$ ipython --no-banner

In [1]: import numpy as np

In [2]: np.set_printoptions(precision=2, suppress=True, linewidth=120, sign=" ")

In [3]: K = np.load("test8.npy")

In [4]: print(K)
[[  0   1   1   1   0]
 [  0   1   1   1   0]
 [  0   0   1   4   0]
 [  0   5   1   0   3]
 [  0   5   1   0   3]
 [  0   0   1   4   0]
 [  0   5   1   0   3]
 [  0   0   1  10   0]
 [  0   0   1  10   0]
 [  0   0   1   4   0]
 [  0   0   1  10   0]
 [  0   0   1   7   0]
 [  0   0   1   7   0]
 [  0   0   1   7   0]
 [  0   0   1   4   0]
 [  0   5   1   0   3]
 [  0   0   1   7   0]
 [  0   0   1   4   0]
 [  0   7   1   0   5]]

In [5]: out = K / np.sqrt((K ** 2).mean(axis=1, keepdims=True))

In [6]: print(np.linalg.matrix_rank(out) == np.linalg.matrix_rank(K))
True

In [7]: def softmax(z):
   ...:     e = np.exp(z - z.max(axis=-1, keepdims=True))
   ...:     return e / e.sum(axis=-1, keepdims=True)
   ...: 

In [8]: print(softmax(K).sum(axis=1))
[ 1.  1.  1.  1.  1.  1.  1.  1.  1.  1.  1.  1.  1.  1.  1.  1.  1.  1.  1.]

In [9]: print(softmax(K[6] + -2))
[ 0.01  0.86  0.02  0.01  0.12]

In [10]: scores = K @ K.T / np.sqrt(5)

In [11]: print(np.round(softmax(scores)[6] @ K, 2) + 0)
[ 0.    6.99  1.    0.    4.99]

In [12]: print(softmax(scores).round(6).argmax(axis=1))
[  7   7   7  18  18   7  18   7   7   7   7   7   7   7   7  18   7   7  18]

In [13]: m1 = np.array([[-1, -4, 1, -18, -7],
    ...:     [25, -26, -4, -24, -14],
    ...:     [21, 32, 18, -12, 4],
    ...:     [3, -31, -10, -12, -12],
    ...:     [-8, -9, -9, 2, 1]])

In [14]: # rank 4

In [15]: left, sigma, Vh = np.linalg.svd(m1)

In [16]: evecs = Vh[:(sigma > 1e-8).sum()]

In [17]: rng = np.random.default_rng(1891)

In [18]: x0 = m1[0] + -2 * m1[4] + rng.integers(2) * np.eye(5)[2]

In [19]: print(x0)
[ 15.  14.  20. -22.  -9.]

In [20]: print(np.allclose(evecs.T @ evecs @ x0, x0))
False

In [21]: print(np.linalg.matrix_rank(np.vstack([m1, x0])))
5

In [22]: r0 = np.array([1, 2])

In [23]: print(np.correlate(m1[3], m1[4], "full"))
[  3 -25 -99 220 309 422 296 204  96]

In [24]: print(np.cross(m1[3, :3], m1[4, :3]))
[ 189  107 -275]

In [25]: print(np.polyval(r0, m1[3]))
[  5 -29  -8 -10 -10]

In [26]: print(np.argsort(-np.linalg.norm(m1, axis=0).round(6), kind="stable")[:3])
[ 1  3  0]

In [27]: print(m1.shape)
(5, 5)

In [28]: print(np.linalg.matrix_rank(m1))
4

In [29]: print(m1.mean(axis=0))
[  8.   -7.6  -0.8 -12.8  -5.6]

In [30]: print(np.abs(m1).max())
32

In [31]: print(m1[4] @ m1[2])
-638

In [32]: print(round(float(np.linalg.norm(m1, "nuc")), 2))
124.96

In [33]: print(round(float(np.linalg.norm(m1[4] - m1[2])), 2))
58.79

In [34]: print(round(float(np.linalg.norm(m1, 2)), 2))
60.91

In [35]: print(np.linalg.norm(m1, axis=0))
[ 33.76  52.52  22.85  34.53  20.15]

In [36]: F = np.loadtxt("x.csv", delimiter=",")

In [37]: print(F)
[[ 1. -2.  4. -8.]
 [ 1. -1.  1. -1.]
 [ 1.  0.  0.  0.]
 [ 1.  1.  1.  1.]
 [ 1.  2.  4.  8.]]

In [38]: out = np.c_[F[:, :2] @ np.array([[0, 3], [2, 0]]), np.array([4, 4, 2, 1, -4])]

In [39]: print(out)
[[-4.  3.  4.]
 [-2.  3.  4.]
 [ 0.  3.  2.]
 [ 2.  3.  1.]
 [ 4.  3. -4.]]

In [40]: print(np.linalg.matrix_rank(np.c_[F, out]))
5

In [41]: print(np.round(np.linalg.lstsq(F, out[:, 0])[0], 2) + 0)
[ 0.  2.  0.  0.]
